>>> import numpy as np
>>> from numpy import linalg as LA
>>> np.set_printoptions(suppress=True, linewidth=160)
>>> arr = np.array([[10, 3, 9, 12, 0, 11, 2],
...     [3, 1, 2, 3, 0, 3, 0],
...     [9, 2, 13, 15, 0, 12, 6],
...     [12, 3, 15, 18, 0, 15, 6],
...     [0, 0, 0, 0, 0, 0, 0],
...     [11, 3, 12, 15, 0, 13, 4],
...     [2, 0, 6, 6, 0, 4, 4]])
>>> rk = LA.matrix_rank(arr)
>>> rk
np.int64(2)
>>> ns = LA.svd(arr)[2][rk:].T
>>> np.allclose(arr @ ns, 0)
True
>>> print([int(LA.matrix_rank(arr[:i])) for i in range(1, len(arr) + 1)])
[1, 2, 2, 2, 2, 2, 2]
>>> [int(LA.matrix_rank(arr[:, :j + 1])) for j in range(7)]
[1, 2, 2, 2, 2, 2, 2]
>>> data = np.load("layer7.npy")
>>> print(data)
[[ -4.085  -0.004  -3.985  -4.011  -9.719  -5.985]
 [  2.274   0.095   2.468   2.402   5.58    3.481]
 [  0.427  -0.124   0.532   0.582   0.99    0.788]
 [ -0.042   0.064  -0.084   0.076  -0.161  -0.111]
 [ -0.32    0.063  -0.352  -0.348  -0.858  -0.499]
 [ -0.232  -0.046  -0.179  -0.053  -0.454  -0.176]
 [ -2.885   0.115  -3.042  -2.886  -7.454  -4.697]
 [ -1.651  -0.025  -1.675  -1.483  -3.771  -2.397]
 [ -2.553  -0.053  -2.579  -2.316  -6.065  -3.688]
 [ -0.378   0.079  -0.372  -0.218  -0.989  -0.557]
 [  1.087   0.273   1.146   0.919   2.642   1.711]
 [ -1.378  -0.147  -1.336  -1.333  -3.341  -1.849]
 [ -0.45   -0.09   -0.403  -0.528  -1.268  -0.668]
 [  0.501   0.123   0.448   0.585   1.165   0.706]
 [ -0.827  -0.11   -0.745  -0.69   -1.964  -1.164]
 [  0.93    0.068   0.874   0.693   2.022   1.413]
 [ -4.341   0.139  -4.389  -4.339 -11.016  -6.32 ]
 [ -0.014   0.056  -0.229   0.065  -0.036   0.094]
 [  0.243  -0.057   0.478   0.358   0.863   0.433]
 [ -1.255  -0.199  -1.241  -1.27   -2.96   -1.907]
 [ -0.69    0.001  -0.649  -0.574  -1.649  -0.95 ]
 [ -1.502   0.152  -1.495  -1.43   -3.902  -2.286]
 [ -0.423   0.241  -0.403  -0.456  -1.316  -1.129]]
>>> LA.cond(arr) > 100
np.True_
>>> np.argsort(-LA.norm(arr, axis=0).round(6), kind="stable")[:3]
array([3, 5, 2])
>>> round(float(LA.norm(arr, 2) / LA.norm(arr)), 3)
0.995
>>> P = data @ LA.solve(data.T @ data, data.T)
>>> np.round(LA.eigvalsh(P), 3) + 0
array([0., 0., 0., 0., 0., 0., 0., 0., 0., 0., 0., 0., 0., 0., 0., 0., 0., 1., 1., 1., 1., 1., 1.])
>>> np.round(P @ data[:, 2], 3)
array([-3.985,  2.468,  0.532, -0.084, -0.352, -0.179, -3.042, -1.675, -2.579, -0.372,  1.146, -1.336, -0.403,  0.448, -0.745,  0.874, -4.389, -0.229,  0.478,
       -1.241, -0.649, -1.495, -0.403])
>>> M2 = data / np.sqrt((data ** 2).mean(axis=1, keepdims=True))
>>> np.round(LA.norm(M2, axis=1), 3)
array([2.449, 2.449, 2.449, 2.449, 2.449, 2.449, 2.449, 2.449, 2.449, 2.449, 2.449, 2.449, 2.449, 2.449, 2.449, 2.449, 2.449, 2.449, 2.449, 2.449, 2.449,
       2.449, 2.449])
